$ python -q
>>> import numpy as np
>>> from numpy import linalg as LA
>>> np.set_printoptions(precision=2, suppress=True, linewidth=120, legacy="1.25")
>>> W0 = np.array([[2, 0, 0, 1], [2, 1, 2, 1], [2, 0, 0, 1]])
>>> W0
array([[2, 0, 0, 1],
       [2, 1, 2, 1],
       [2, 0, 0, 1]])
>>> U, sigma, VT = LA.svd(W0)
>>> sigma.round(2) + 0
array([4.13, 1.71, 0.  ])
>>> A2 = U[:, :2] @ np.diag(sigma[:2]) @ VT[:2]
>>> round(np.abs(W0 - A2).max(), 2)
0.0
>>> m1 = np.loadtxt("a.csv", delimiter=",")
>>> m1
array([[0.4 , 0.  , 0.  , 0.2 , 0.4 ],
       [0.17, 0.33, 0.17, 0.  , 0.33],
       [0.17, 0.17, 0.33, 0.33, 0.  ],
       [0.  , 0.25, 0.25, 0.25, 0.25],
       [0.17, 0.17, 0.  , 0.33, 0.33]])
>>> rng = np.random.default_rng(363259)
>>> idx = rng.permutation(5)
>>> idx
array([4, 3, 0, 1, 2])
>>> A2 = m1[idx][:, idx]
>>> np.round(LA.det(A2), 2), round(float(LA.det(m1[idx])), 2)
(-0.0, 0.0)
>>> print(round(np.trace(A2), 2))
1.64
>>> A2
array([[0.33, 0.33, 0.17, 0.17, 0.  ],
       [0.25, 0.25, 0.  , 0.25, 0.25],
       [0.4 , 0.2 , 0.4 , 0.  , 0.  ],
       [0.33, 0.  , 0.17, 0.33, 0.17],
       [0.  , 0.33, 0.17, 0.17, 0.33]])
>>> print(np.diag(A2))
[0.33 0.25 0.4  0.33 0.33]
>>> round(LA.eigvals(m1).sum().real, 2)
1.64
>>> print(round(float(np.einsum("ii->", m1)), 2))
1.64
>>> np.kron(np.eye(2, dtype=int), m1)
array([[0.4 , 0.  , 0.  , 0.2 , 0.4 , 0.  , 0.  , 0.  , 0.  , 0.  ],
       [0.17, 0.33, 0.17, 0.  , 0.33, 0.  , 0.  , 0.  , 0.  , 0.  ],
       [0.17, 0.17, 0.33, 0.33, 0.  , 0.  , 0.  , 0.  , 0.  , 0.  ],
       [0.  , 0.25, 0.25, 0.25, 0.25, 0.  , 0.  , 0.  , 0.  , 0.  ],
       [0.17, 0.17, 0.  , 0.33, 0.33, 0.  , 0.  , 0.  , 0.  , 0.  ],
       [0.  , 0.  , 0.  , 0.  , 0.  , 0.4 , 0.  , 0.  , 0.2 , 0.4 ],
       [0.  , 0.  , 0.  , 0.  , 0.  , 0.17, 0.33, 0.17, 0.  , 0.33],
       [0.  , 0.  , 0.  , 0.  , 0.  , 0.17, 0.17, 0.33, 0.33, 0.  ],
       [0.  , 0.  , 0.  , 0.  , 0.  , 0.  , 0.25, 0.25, 0.25, 0.25],
       [0.  , 0.  , 0.  , 0.  , 0.  , 0.17, 0.17, 0.  , 0.33, 0.33]])
>>> LA.eigvals(m1)
array([ 1.  +0.j  , -0.14+0.j  ,  0.22+0.15j,  0.22-0.15j,  0.33+0.j  ])
>>> np.round(np.poly(m1), 2) + 0
array([ 1.  , -1.64,  0.75, -0.11, -0.01,  0.  ])
>>> np.round(np.einsum("ij,ji->", m1, m1), 2)
1.19
>>> f = np.array([3, -1, 3])
>>> print(np.array([np.convolve(row, f, "same") for row in m1]))
[[-0.4   1.2   0.6   1.    0.2 ]
 [ 0.82  0.69  0.82  1.5  -0.33]
 [ 0.34  1.33  1.17  0.66  0.99]
 [ 0.75  0.5   1.25  1.25  0.5 ]
 [ 0.34  0.34  1.5   0.66  0.66]]
>>> np.convolve(m1[3], f)
array([0.  , 0.75, 0.5 , 1.25, 1.25, 0.5 , 0.75])
>>> F = np.diag(np.array([0, -2, 4, 5]))
>>> F
array([[ 0,  0,  0,  0],
       [ 0, -2,  0,  0],
       [ 0,  0,  4,  0],
       [ 0,  0,  0,  5]])
>>> # 4 blocks once reordered
>>> U, sigma, VT = LA.svd(F)
>>> np.argmax(sigma[:-1] / (sigma[1:] + 1e-6)) + 1
3
>>> sigma
array([5., 4., 2., 0.])
>>> A2 = U[:, :3] @ np.diag(sigma[:3]) @ VT[:3]
>>> print(np.round(LA.norm(F - A2) / LA.norm(F), 2))
0.0
>>> LA.matrix_rank(F, rtol=0.05)
3
>>> LA.matrix_rank(A2)
3
>>> np.poly(F)
array([ 1., -7.,  2., 40.,  0.])
>>> np.einsum("ij,ji->", F, F)
45
>>> np.einsum("ii->", F)
7
>>> A2 = F + rng.integers(-2, 3, (4, 3)) @ rng.integers(-2, 3, (3, 4))
>>> A2
array([[ 4, -2,  2,  4],
       [ 6, -1,  6,  6],
       [ 0, -2,  4, -4],
       [ 1, -4, -1,  3]])
>>> A2 - F
array([[ 4, -2,  2,  4],
       [ 6,  1,  6,  6],
       [ 0, -2,  0, -4],
       [ 1, -4, -1, -2]])
>>> LA.matrix_rank(A2 - F, tol=1e-8)
3
